>>> import numpy as np
>>> import numpy.linalg as la
>>> np.set_printoptions(precision=2, suppress=True, linewidth=120, floatmode="fixed")
>>> rd = lambda a: np.round(a, 2) + 0
>>> data = np.array([[-0.18, -19.74, 3.18],
...     [4.04, -5.23, 18.88],
...     [-6.04, 11.33, 15.34],
...     [1.83, 15.05, -13.04],
...     [-17.48, -8.74, 4.26],
...     [5.54, -7.03, 17.88],
...     [19.13, 5.46, -2.1],
...     [-13.34, 12.68, 7.83],
...     [8.43, -14.17, 11.33],
...     [7.99, 18.03, -3.33],
...     [17.23, 3.01, -9.7],
...     [5.78, 18.81, -3.56],
...     [-9.84, -11.12, 13.4],
...     [-5.97, 11.25, 15.42]])
>>> Y = np.c_[data[:, :1] @ np.array([[2]]), np.array([2, -2, 3, -1, 3, 2, 0, -3, -2, -1, -2, -1, 3, -1])]
>>> print(Y)
[[ -0.36   2.00]
 [  8.08  -2.00]
 [-12.08   3.00]
 [  3.66  -1.00]
 [-34.96   3.00]
 [ 11.08   2.00]
 [ 38.26   0.00]
 [-26.68  -3.00]
 [ 16.86  -2.00]
 [ 15.98  -1.00]
 [ 34.46  -2.00]
 [ 11.56  -1.00]
 [-19.68   3.00]
 [-11.94  -1.00]]
>>> rd(la.norm(la.qr(data)[0].T @ Y, axis=0) ** 2 / ((Y ** 2).sum(axis=0) + 1e-12))
array([1.00, 0.28])
>>> la.matrix_rank(np.c_[data, Y])
np.int64(4)
>>> x = np.array([3, 3])
>>> target = Y @ x
>>> rd(la.solve(Y.T @ Y, Y.T @ target))
array([3.00, 3.00])
>>> rd(la.lstsq(Y, target)[0])
array([3.00, 3.00])
>>> rng = np.random.default_rng(520)
>>> target = target + 0.02 * rng.normal(size=14)
>>> rd(target)
array([  4.93,  18.23, -27.24,   7.96, -95.85,  39.22, 114.76, -89.03,  44.58,  44.90,  97.38,  31.66, -50.07, -38.81])
>>> beta, *_ = la.lstsq(Y, target)
>>> rd(Y.T @ (target - Y @ beta))
array([0.00, 0.00])
>>> [round(float(la.norm(la.solve(Y.T @ Y + lam * np.eye(2), Y.T @ target))), 2) for lam in (0, 1, 10, 100)]
[4.24, 4.2, 3.88, 3.02]
>>> rd(beta)
array([3.00, 3.00])
>>> rd(la.norm(target - Y @ beta))
np.float64(0.06)
>>> beta.round()
array([3.00, 3.00])
>>> proj = data @ la.solve(data.T @ data, data.T)
>>> rd(la.eigvalsh(proj))
array([0.00, 0.00, 0.00, 0.00, 0.00, 0.00, 0.00, 0.00, 0.00, 0.00, 0.00, 1.00, 1.00, 1.00])
>>> np.allclose(proj @ proj, proj)
True
>>> rd(np.diag(proj))
array([0.18, 0.25, 0.25, 0.16, 0.22, 0.25, 0.26, 0.24, 0.23, 0.18, 0.20, 0.17, 0.15, 0.26])
>>> np.trace(proj)
np.float64(3.0)
>>> la.matrix_rank(np.eye(14) - proj)
np.int64(11)
>>> F = np.loadtxt("out5.csv", delimiter=",")
>>> rd(F)
array([[ 0.87, -0.30, -0.39],
       [-0.30,  0.29, -0.91],
       [-0.39, -0.91, -0.17]])
>>> # columns are unit length and at right angles
>>> x = np.array([1, 8, 1])
>>> target = F @ x
>>> beta, lr = np.zeros(3), 1 / la.norm(F, 2) ** 2
>>> for i in range(30):
...     beta -= lr * F.T @ (F @ beta - target)
...     if i % 5 == 0: print(i, round(la.norm(F @ beta - target), 2))
... 
0 0.0
5 0.0
10 0.0
15 0.0
20 0.0
25 0.0
>>> rd(la.cond(F))
np.float64(1.0)
>>> beta
array([1.00, 8.00, 1.00])
>>> evals, evecs = la.eigh(F)
>>> x = np.array([0, 1, 1])
>>> rd(np.abs(F).sum(axis=1).max()), rd(np.abs(evals).max())
(np.float64(1.56), np.float64(1.0))
>>> rd(x @ F @ x)
np.float64(-1.68)
>>> rd(la.eigvalsh(F[1:, 1:]))
array([-0.87,  1.00])
>>> Y = np.array([[-2, 2], [0, 2], [1, 2]])
>>> rd(Y.T @ F.T)
array([[-2.13, -0.30,  0.61],
       [ 0.36, -1.83, -2.92]])
>>> rd(np.einsum("ik,kj->ji", F, Y))
array([[-2.13, -0.30,  0.61],
       [ 0.36, -1.83, -2.92]])
>>> np.vstack([F, Y.T]).shape
(5, 3)
>>> rd(np.einsum("ij->j", F))
array([ 0.18, -0.91, -1.46])
>>> np.einsum("ij,ij->i", F, F)
array([1.00, 1.00, 1.00])
>>> A = np.load("mat.npy")
>>> A
array([[ 4.00,  0.00,  0.00],
       [ 0.00, 13.00,  0.00],
       [ 0.00,  0.00,  4.00]])
>>> # symmetric
>>> x = np.ones(3)
>>> for _ in range(7):
...     x = A @ x
...     x /= la.norm(x)
...     print(round(x @ A @ x, 2))
... 
11.57
12.84
12.98
13.0
13.0
13.0
13.0
>>> rd(la.eigvalsh(A)[-1])
np.float64(13.0)
>>> rd(x)
array([0.00, 1.00, 0.00])
>>> evals, evecs = la.eig(A)
>>> rd(np.sort(la.eigvals(la.inv(A))))
array([0.08, 0.25, 0.25])
>>> Y = la.inv(A)
>>> A @ Y
array([[1.00, 0.00, 0.00],
       [0.00, 1.00, 0.00],
       [0.00, 0.00, 1.00]])
>>> np.allclose(Y, A.T)
False
>>> rd(la.det(A) * Y)
array([[52.00,  0.00,  0.00],
       [ 0.00, 16.00,  0.00],
       [ 0.00,  0.00, 52.00]])
>>> W0 = np.loadtxt("sample1.csv", delimiter=",")
>>> print(rd(W0))
[[ 1.98  0.11  0.24 -0.01]
 [-0.25  0.56  1.78 -0.69]
 [-0.06 -0.62  0.85  1.70]
 [ 0.06 -1.81  0.27 -0.80]]
>>> x = np.array([-1, 0, -5, 4])
>>> target = W0 @ x
>>> rd(target)
array([ -3.21, -11.38,   2.64,  -4.59])
>>> rd(la.solve(W0, target + W0[:, 2]))
array([-1.00,  0.00, -4.00,  4.00])
>>> rd(la.solve(W0.T, W0[0]))
array([1.00, 0.00, 0.00, 0.00])
>>> rd(la.solve(W0, W0[:, 3]))
array([0.00, 0.00, 0.00, 1.00])
>>> w1 = np.array([[0, 6], [-1, 2], [-8, 6], [-7, 9]])
>>> beta = np.array([2, 2])
>>> act = np.maximum(W0 @ w1 + beta, 0)
>>> print((act > 0).astype(int))
[[1 1]
 [0 1]
 [0 1]
 [1 0]]
>>> basis = np.array([[-1, 3, 2], [-5, -5, 0]])
>>> w1 @ basis
array([[-30, -30,   0],
       [ -9, -13,  -2],
       [-22, -54, -16],
       [-38, -66, -14]])
>>> rd(act @ basis)
array([[ -77.42,  -77.30,    0.06],
       [ -30.46,  -30.46,    0.00],
       [-103.85, -103.85,    0.00],
       [  -7.22,   21.66,   14.44]])
>>> u = np.array([4, 2, 3, 2])
>>> Y = W0 + np.outer(u, np.eye(4)[3])
>>> la.matrix_rank(Y - W0)
np.int64(1)
>>> rd(Y)
array([[ 1.98,  0.11,  0.24,  3.99],
       [-0.25,  0.56,  1.78,  1.31],
       [-0.06, -0.62,  0.85,  4.70],
       [ 0.06, -1.81,  0.27,  1.20]])
>>> rd(la.det(Y) / la.det(W0)), rd(1 + la.solve(W0, u)[3])
(np.float64(1.53), np.float64(1.53))
>>> la.matrix_rank(la.inv(Y) - la.inv(W0), tol=1e-8)
np.int64(1)
>>> m1 = np.load("a.npy")
>>> m1
array([[2, 3, 3],
       [0, 0, 1],
       [0, 0, 0]])
>>> rd(la.det(2 * m1)), rd(la.det(m1))
(np.float64(0.0), np.float64(0.0))
>>> rd(la.det(m1.T))
np.float64(0.0)
>>> rd(la.eigvals(m1).sum().real)
np.float64(2.0)
>>> print(np.einsum("ii->", m1))
2
>>> left, sv, Vh = la.svd(m1, full_matrices=False)
>>> rd(Vh @ Vh.T)
array([[1.00, 0.00, 0.00],
       [0.00, 1.00, 0.00],
       [0.00, 0.00, 1.00]])
>>> rd(left.T @ left)
array([[1.00, 0.00, 0.00],
       [0.00, 1.00, 0.00],
       [0.00, 0.00, 1.00]])
>>> rd(sv / sv[0])
array([1.00, 0.16, 0.00])
>>> left.shape, sv.shape, Vh.shape
((3, 3), (3,), (3, 3))
>>> rd(np.abs(Vh[0]))
array([0.42, 0.63, 0.66])
>>> m1 @ m1
array([[4, 6, 9],
       [0, 0, 0],
       [0, 0, 0]])
>>> rd(np.sort(la.eigvals(m1)))
array([0.00, 0.00, 2.00])
>>> la.matrix_power(m1 - np.diag(np.diag(m1)), 3)
array([[0, 0, 0],
       [0, 0, 0],
       [0, 0, 0]])
>>> la.cond(m1) > 100
np.True_
>>> [round(float(x), 2) for x in la.svd(m1, compute_uv=False)[:3]]
[4.73, 0.76, 0.0]
>>> np.argsort(-la.norm(m1, axis=0).round(6), kind="stable")[:3]
array([2, 1, 0])
>>> Y = np.array([[-1, 0], [-1, 0]])
>>> basis = np.kron(Y, m1)
>>> rd(la.norm(basis, 2)), rd(la.norm(Y, 2) * la.norm(m1, 2))
(np.float64(6.7), np.float64(6.7))
>>> basis.shape
(6, 6)
>>> arr = np.abs(np.array([[3, 8, 5], [1, 2, 2], [4, 9, 2]])) + np.eye(3)
>>> arr = arr / arr.sum(axis=1, keepdims=True)
>>> rd(arr)
array([[0.24, 0.47, 0.29],
       [0.17, 0.50, 0.33],
       [0.25, 0.56, 0.19]])
>>> Y = np.array([[0, 1, 0], [2, 1, 2], [1, 0, 1]])
>>> rd(arr @ Y)
array([[1.24, 0.71, 1.24],
       [1.33, 0.67, 1.33],
       [1.31, 0.81, 1.31]])
>>> rd(np.einsum("ij,ij->i", arr, arr))
array([0.36, 0.39, 0.41])
>>> rd(Y.T @ arr.T)
array([[1.24, 1.33, 1.31],
       [0.71, 0.67, 0.81],
       [1.24, 1.33, 1.31]])
>>> rd(np.einsum("ik,kj->ij", arr, Y))
array([[1.24, 0.71, 1.24],
       [1.33, 0.67, 1.33],
       [1.31, 0.81, 1.31]])
>>> np.vstack([arr, Y.T]).shape
(6, 3)
